In [1]: import numpy as np

In [2]: import numpy.linalg as la

In [3]: np.set_printoptions(precision=1, suppress=True, linewidth=140, sign=" ")

In [4]: J = np.load("mat.npy")

In [5]: print(J)
[[-3 -3 -3]
 [-3 -6 -6]
 [-3 -6 -9]]

In [6]: P = np.triu(np.array([[2, 3, 1], [0, 3, 1], [0, 0, 2]]), 1) + np.eye(3)

In [7]: B = P @ J @ la.inv(P)

In [8]: print(np.poly(B))
[  1.  18.  45.  27.]

In [9]: print(B)
[[-15.  18. -33.]
 [ -6.   6. -15.]
 [ -3.   3.  -9.]]

In [10]: print(P @ J - J @ P)
[[-12. -15. -21.]
 [ -3.   3.   0.]
 [  0.   9.   9.]]

In [11]: print((B + B.T) / 2)
[[-15.   6. -18.]
 [  6.   6.  -6.]
 [-18.  -6.  -9.]]

In [12]: B.inv()
---------------------------------------------------------------------------
AttributeError                            Traceback (most recent call last)
Cell In[12], line 1
----> 1 B.inv()

AttributeError: 'numpy.ndarray' object has no attribute 'inv'

In [13]: print(round(float(np.abs(la.eigvals(B)).max()), 1))
15.1

In [14]: print(la.matrix_power(B, 3))
[[-3240.  3888. -7911.]
 [-1512.  1809. -3699.]
 [ -837.   999. -2052.]]

In [15]: w, vecs = la.eigh(J)

In [16]: x = np.array([0, 1, -1])

In [17]: print(np.abs(J).sum(axis=1).max(), np.round(np.abs(w).max(), 1))
18 15.1

In [18]: print(vecs * np.maximum(w, 0) @ vecs.T)
[[ 0.  0.  0.]
 [ 0.  0.  0.]
 [ 0.  0.  0.]]

In [19]: print(la.eigvalsh(J[1:, 1:]))
[-13.7  -1.3]

In [20]: w, vecs = la.eigvalsh(J)
---------------------------------------------------------------------------
ValueError                                Traceback (most recent call last)
Cell In[20], line 1
----> 1 w, vecs = la.eigvalsh(J)

ValueError: too many values to unpack (expected 2)

In [21]: w, vecs = la.eigh(J)

In [22]: print(w)
[-15.1  -1.9  -0.9]

In [23]: print(np.unique(w.round(6) + 0, return_counts=True)[1])
[ 1  1  1]

In [24]: print(np.round(vecs.T @ vecs, 1) + 0)
[[ 1.  0.  0.]
 [ 0.  1.  0.]
 [ 0.  0.  1.]]

In [25]: print(vecs @ np.diag(w) @ vecs.T)
[[-3. -3. -3.]
 [-3. -6. -6.]
 [-3. -6. -9.]]

In [26]: data = np.array([[-3, -3, -3], [-3, -6, -6], [-3, -6, -9]])

In [27]: w, vecs = la.eigh(data)

In [28]: x = np.array([5, 1, -3])

In [29]: print(np.abs(data).sum(axis=1).max(), round(float(np.abs(w).max()), 1))
18 15.1

In [30]: print(vecs * np.abs(w) @ vecs.T)
[[ 3.  3.  3.]
 [ 3.  6.  6.]
 [ 3.  6.  9.]]

In [31]: print(la.eigvalsh(data[1:, 1:]))
[-13.7  -1.3]

In [32]: print(round(float(x @ data @ x / (x @ x)), 1), np.round(w[0], 1), np.round(w[-1], 1))
-1.9 -15.1 -0.9

In [33]: B = np.array([[3, 4], [4, 4], [2, 9]])

In [34]: print(np.einsum("ij,ij->i", data, data))
[  27   81  126]

In [35]: print(la.matrix_rank(data @ B))
2

In [36]: print(round(la.det(data.T), 1))
-27.0

In [37]: print(np.poly(data))
[  1.  18.  45.  27.]

In [38]: print(round(float(la.det(data[::-1])), 1))
27.0

In [39]: print(round(float(la.eigvals(data).sum().real), 1))
-18.0

In [40]: print(la.eigvals(data))
[-15.1  -1.9  -0.9]

In [41]: w, vecs = la.eigh(data)

In [42]: print(la.eigvalsh(data @ data))
[   0.9    3.7  229.4]

In [43]: print(la.eigvalsh(data + -2 * np.eye(3)))
[-17.1  -3.9  -2.9]

In [44]: print((w > 1e-8).sum(), (w < -1e-8).sum())
0 3

In [45]: print(vecs @ np.diag(w) @ vecs.T)
[[-3. -3. -3.]
 [-3. -6. -6.]
 [-3. -6. -9.]]

In [46]: print(np.round(vecs.T @ data @ vecs, 1) + 0)
[[-15.1   0.    0. ]
 [  0.   -1.9   0. ]
 [  0.    0.   -0.9]]

In [47]: print(w)
[-15.1  -1.9  -0.9]

In [48]: print(np.round(vecs.T @ vecs, 1) + 0)
[[ 1.  0.  0.]
 [ 0.  1.  0.]
 [ 0.  0.  1.]]

In [49]: blk = np.stack([data, 3 * data, data[::-1]])

In [50]: print(la.matrix_rank(blk.reshape(3, -1)))
2

In [51]: mat = np.load("layer6.npy")

In [52]: print(mat)
[[ 0  0  3 -1]
 [-3 -1  3  1]
 [ 3 -3 -2 -3]
 [-3 -1  3  1]]

In [53]: # row 3 repeats row 1

In [54]: rank = la.matrix_rank(mat)

In [55]: print(rank)
3

In [56]: N = la.svd(mat)[2][rank:].T

In [57]: print(la.matrix_rank(mat.T @ mat), la.matrix_rank(mat @ mat.T))
3 3

In [58]: print([int(la.matrix_rank(np.delete(mat, i, axis=0))) for i in range(4)])
[2, 3, 2, 3]

In [59]: print(np.round(mat @ N, 1) + 0)
[[ 0.]
 [ 0.]
 [ 0.]
 [ 0.]]

In [60]: print(np.allclose(mat @ N, 0))
True

In [61]: print(N @ N.T)
[[ 0.3 -0.2  0.1  0.4]
 [-0.2  0.1 -0.1 -0.2]
 [ 0.1 -0.1  0.1  0.2]
 [ 0.4 -0.2  0.2  0.5]]

In [62]: print(N.shape)
(4, 1)

In [63]: print([int(la.matrix_rank(mat[:i])) for i in range(1, len(mat) + 1)])
[1, 2, 3, 3]

In [64]: print([int(la.matrix_rank(mat[:, :j + 1])) for j in range(4)])
[1, 2, 3, 3]

In [65]: left, sv, VT = la.svd(mat)

In [66]: print(sv.round(1) + 0)
[ 7.7  4.   2.3  0. ]

In [67]: print(np.argmax(sv[:-1] / (sv[1:] + 1e-6)) + 1)
3

In [68]: B = left[:, :3] @ np.diag(sv[:3]) @ VT[:3]

In [69]: print(np.round(la.norm(mat - B) / la.norm(mat), 1))
0.0

In [70]: print(round(float(la.norm(mat - B, 2)), 1), round(sv[3], 1))
0.0 0.0

In [71]: t = np.radians(60)

In [72]: R = np.eye(4)

In [73]: R[1, 1] = R[0, 0] = np.cos(t)

In [74]: R[1, 0], R[0, 1] = -np.sin(t), np.sin(t)

In [75]: print(R)
[[ 0.5  0.9  0.   0. ]
 [-0.9  0.5  0.   0. ]
 [ 0.   0.   1.   0. ]
 [ 0.   0.   0.   1. ]]

In [76]: B = mat @ R.T

In [77]: print(np.allclose(mat @ mat.T, B @ B.T))
True

In [78]: print(np.round(la.svd(mat, compute_uv=False), 1) + 0, np.round(la.svd(B, compute_uv=False), 1) + 0)
[ 7.7  4.   2.3  0. ] [ 7.7  4.   2.3  0. ]

In [79]: print((la.matrix_power((R != 0) + (R.T != 0) + np.eye(4), 4) > 0).astype(int))
[[ 1  1  0  0]
 [ 1  1  0  0]
 [ 0  0  1  0]
 [ 0  0  0  1]]

In [80]: print(np.sort(la.eigvals(R).real))
[ 0.5  0.5  1.   1. ]

In [81]: print(np.flatnonzero(la.matrix_power((R != 0) + (R.T != 0) + np.eye(4), 4)[0]))
[ 0  1]

In [82]: F = np.load("case2.npy")

In [83]: print(F)
[[ 0  0  0]
 [ 1  3  2]
 [ 1  3  2]
 [ 1  3  2]
 [ 0  0  0]
 [ 0  0  0]
 [ 1  3  2]
 [ 3  2  0]
 [ 6  7  7]
 [ 1  3  2]
 [ 1  3  2]
 [ 4  5  2]
 [ 4  5  2]
 [ 3  2  0]
 [ 1  3  2]
 [ 5  4  5]
 [ 0  0  0]
 [ 5  4  5]]

In [84]: # rows 1 and 2 are equal

In [85]: left, sv, VT = la.svd(F, full_matrices=False)

In [86]: print((sv > 1e-8).sum())
3

In [87]: print(np.cumsum(sv ** 2) / np.sum(sv ** 2))
[ 0.9  1.   1. ]

In [88]: print(np.round(VT @ VT.T, 1) + 0)
[[ 1.  0.  0.]
 [ 0.  1.  0.]
 [ 0.  0.  1.]]

In [89]: print(np.round(left.T @ left, 1) + 0)
[[ 1.  0.  0.]
 [ 0.  1.  0.]
 [ 0.  0.  1.]]

In [90]: print(sv / sv[0])
[ 1.   0.2  0.2]

In [91]: print(round(float(np.sqrt((sv ** 2).sum())), 1), round(la.norm(F), 1))
21.9 21.9

In [92]: B = np.c_[F[:, :1] @ np.array([[1]]), np.array([2, 2, 0, -1, -1, 1, -2, -2, 2, -2, 2, 2, -2, 2, -2, 1, 1, 0])]

In [93]: print(B)
[[ 0  2]
 [ 1  2]
 [ 1  0]
 [ 1 -1]
 [ 0 -1]
 [ 0  1]
 [ 1 -2]
 [ 3 -2]
 [ 6  2]
 [ 1 -2]
 [ 1  2]
 [ 4  2]
 [ 4 -2]
 [ 3  2]
 [ 1 -2]
 [ 5  1]
 [ 0  1]
 [ 5  0]]

In [94]: print(la.matrix_rank(B))
2

In [95]: arr = np.loadtxt("data.csv", delimiter=",")

In [96]: print(arr.round(1) + 0)
[[  3.5   9.3   1.1]
 [  9.9   1.1   0. ]
 [  8.5   5.2   0.6]
 [  3.9   9.1   1.1]
 [-10.   -0.4   0.1]
 [  1.7   9.8   1.2]
 [ -9.9  -1.3  -0.1]
 [ -6.9  -7.2  -0.8]
 [ 10.   -0.7  -0.2]
 [ -8.4  -5.3  -0.6]
 [  0.1  -9.9  -1.2]]

In [97]: # null space of dimension 1

In [98]: w, vecs = la.eig(data)

In [99]: print(np.sort(la.eigvals(data.T)))
[-15.1  -1.9  -0.9]

In [100]: print(np.round(data @ vecs[:, 0] - w[0] * vecs[:, 0], 1) + 0)
[ 0.  0.  0.]

In [101]: print(w)
[-15.1  -1.9  -0.9]

In [102]: Xs = arr - arr.mean(axis=0)

In [103]: left, sv, VT = la.svd(Xs, full_matrices=False)

In [104]: print(np.searchsorted(np.cumsum(sv ** 2) / (sv ** 2).sum(), 0.9) + 1)
2

In [105]: print(la.matrix_rank(Xs))
2

In [106]: print(np.abs(left[:, 0]).argmax())
9

In [107]: print(np.round(sv ** 2 / (sv ** 2).sum(), 1) + 0)
[ 0.7  0.3  0. ]

In [108]: print(sv.round(1) + 0)
[ 28.3  17.1   0. ]

In [109]: left, sv, VT = la.svd(arr)

In [110]: print(sv.round(1) + 0)
[ 28.4  17.2   0. ]

In [111]: print(np.argmax(sv[:-1] / (sv[1:] + 1e-6)) + 1)
2

In [112]: B = left[:, :2] @ np.diag(sv[:2]) @ VT[:2]

In [113]: print(la.matrix_rank(B))
2

In [114]: print(np.round(np.abs(arr - B).max(), 1))
0.0

In [115]: print(la.matrix_rank(arr, rtol=0.05))
2

In [116]: print(B.round(1) + 0)
[[  3.5   9.3   1.1]
 [  9.9   1.1   0. ]
 [  8.5   5.2   0.6]
 [  3.9   9.1   1.1]
 [-10.   -0.4   0.1]
 [  1.7   9.8   1.2]
 [ -9.9  -1.3  -0.1]
 [ -6.9  -7.2  -0.8]
 [ 10.   -0.7  -0.2]
 [ -8.4  -5.3  -0.6]
 [  0.1  -9.9  -1.2]]

In [117]: print(round(la.norm(arr - B, 2), 1), np.round(sv[2], 1))
0.0 0.0

In [118]: gram = np.cov(arr, rowvar=False)

In [119]: print(np.polyfit(arr[:, 2], arr[:, 0], 1))
[ 3.6 -0.2]

In [120]: print(arr.std(axis=0))
[ 7.5  6.5  0.8]

In [121]: print(np.round(np.median(arr, axis=0), 1) + 0)
[ 1.7 -0.4  0. ]

In [122]: print(np.argwhere(np.triu(np.abs(np.corrcoef(arr.T)) > 0.8, 1)))
[[ 1  2]]

In [123]: rng = np.random.default_rng(422290)

In [124]: labels = rng.integers(0, 3, 2)

In [125]: K = (labels[:, None] == labels) * 5 + np.eye(2)

In [126]: print(K)
[[ 6.  5.]
 [ 5.  6.]]

In [127]: w, vecs = la.eigh(K)

In [128]: x = np.array([6, 3])

In [129]: print(vecs * np.abs(w) @ vecs.T)
[[ 6.  5.]
 [ 5.  6.]]

In [130]: print(la.eigvalsh(K[1:, 1:]))
[ 6.]

In [131]: print(vecs * np.maximum(w, 0) @ vecs.T)
[[ 6.  5.]
 [ 5.  6.]]

In [132]: print(vecs * np.sqrt(w) @ vecs.T)
[[ 2.2  1.2]
 [ 1.2  2.2]]

In [133]: print(x @ K @ x)
450.0
